$ python3 -q
>>> import numpy as np
>>> import numpy.linalg as la
>>> np.set_printoptions(suppress=True, linewidth=200)
>>> M = np.array([[0, 2, 0, -4],
...     [1, 2, 2, -4],
...     [1, 2, 1, -4],
...     [1, 1, 0, -2],
...     [2, 0, 0, 0],
...     [1, 1, 1, -2],
...     [1, 1, 1, -2]])
>>> left, sv, Vh = la.svd(M, full_matrices=False)
>>> np.round(np.abs(Vh[0]), 1)
array([0.2, 0.4, 0.2, 0.8])
>>> np.round(Vh @ Vh.T, 1) + 0
array([[1., 0., 0., 0.],
       [0., 1., 0., 0.],
       [0., 0., 1., 0.],
       [0., 0., 0., 1.]])
>>> np.round(left.T @ M @ Vh.T, 1) + 0
array([[9.1, 0. , 0. , 0. ],
       [0. , 2.4, 0. , 0. ],
       [0. , 0. , 1.5, 0. ],
       [0. , 0. , 0. , 0. ]])
>>> np.round(left.T @ left, 1) + 0
array([[1., 0., 0., 0.],
       [0., 1., 0., 0.],
       [0., 0., 1., 0.],
       [0., 0., 0., 1.]])
>>> np.round(sv / sv[0], 1) + 0
array([1. , 0.3, 0.2, 0. ])
>>> (sv > 1e-8).sum()
np.int64(3)
>>> np.allclose(M[:-1].T @ la.lstsq(M[:-1].T, M[-1])[0], M[-1])
True
>>> np.unique(M.round(6), axis=0).shape
(6, 4)
>>> np.round(np.trace(la.pinv(M) @ M), 1)
np.float64(3.0)
>>> la.cond(M) > 100
np.True_
>>> round(la.norm(M, 2) / la.norm(M), 1)
np.float64(1.0)
>>> [round(float(x), 1) for x in la.svd(M, compute_uv=False)[:3]]
[9.1, 2.4, 1.5]
>>> F = np.array([[0, -3, 3], [0, 0, -1], [0, 0, 0]])
>>> hat = np.triu(np.array([[-3, -2, 0], [1, 2, 0], [1, -1, -3]]), 1) + np.eye(3)
>>> other = hat @ F @ la.inv(hat)
>>> la.matrix_rank(other)
np.int64(2)
>>> np.trace(other), np.trace(F)
(np.float64(0.0), np.int64(0))
>>> other = np.array([[1, 2, 2], [1, 0, 3]])
>>> cent = np.kron(other, F)
>>> round(float(la.norm(cent, 2)), 1), round(la.norm(other, 2) * la.norm(F, 2), 1)
(17.5, np.float64(17.5))
